% python3 -q
>>> import numpy as np
>>> np.set_printoptions(suppress=True, linewidth=140)
>>> J = np.loadtxt("m.csv", delimiter=",")
>>> J
array([[  0.31,  -0.5 ,   2.15,   2.47],
       [  0.57,   2.03,  -1.76,   1.15],
       [ -0.12,  -1.2 ,   3.32,   0.06],
       [ -0.06,   0.71,  -3.88,  -1.32],
       [  0.55,  -0.76,  -1.32,  10.54],
       [  0.43,   0.65,  -0.32,   6.85],
       [ -1.44,   0.8 ,   1.1 ,   1.22],
       [  0.78,   0.13,  -5.41,   3.64],
       [ -0.12,   0.17,   0.67,  -4.32],
       [ -0.27,   2.06,  -2.05,  -1.68],
       [ -0.92,  -0.57,  -3.2 ,  -5.18],
       [  0.01,   0.15,   3.21,  -1.04],
       [  1.15,  -0.7 ,  -0.56, -11.29],
       [ -0.66,  -3.72,   0.46,   4.21],
       [  0.65,   1.45,  -0.24,   5.79],
       [ -0.96,   1.08,  -3.15,  -0.13],
       [ -0.38,  -1.35,  -4.55,  -7.56],
       [  0.17,  -1.  ,  -0.39,   1.59],
       [ -0.06,   0.3 ,   4.69,   4.88],
       [  0.55,  -1.52,  -2.33,   3.87],
       [  0.5 ,  -1.22,  -4.45,  -5.16],
       [  0.09,  -3.15,  -1.71,  18.56],
       [ -0.16,  -1.65,   0.06,   2.21],
       [ -0.88,  -1.69,   2.23,  -6.53],
       [  0.29,   1.08,   1.45,  -1.49]])
>>> Ac = J - J.mean(axis=0)
>>> U, sigma, vt = np.linalg.svd(Ac, full_matrices=False)
>>> np.round(np.abs(vt[-1]), 2)
array([1.  , 0.06, 0.04, 0.02])
>>> np.abs(vt[0]).argmax()
np.int64(3)
>>> (np.sign(U[:, 0]) == np.sign(U[0, 0])).astype(int)
array([1, 1, 0, 0, 1, 1, 1, 1, 0, 0, 0, 0, 0, 1, 1, 0, 0, 1, 1, 1, 0, 1, 1, 0, 0])
>>> np.linalg.matrix_rank(Ac)
np.int64(4)
>>> np.round((sigma ** 2).sum() ** 2 / (sigma ** 4).sum(), 2)
np.float64(1.5)
>>> np.round(vt[0] * np.sign(vt[0, np.abs(vt[0]).argmax()]), 2)
array([ 0.02, -0.04,  0.04,  1.  ])
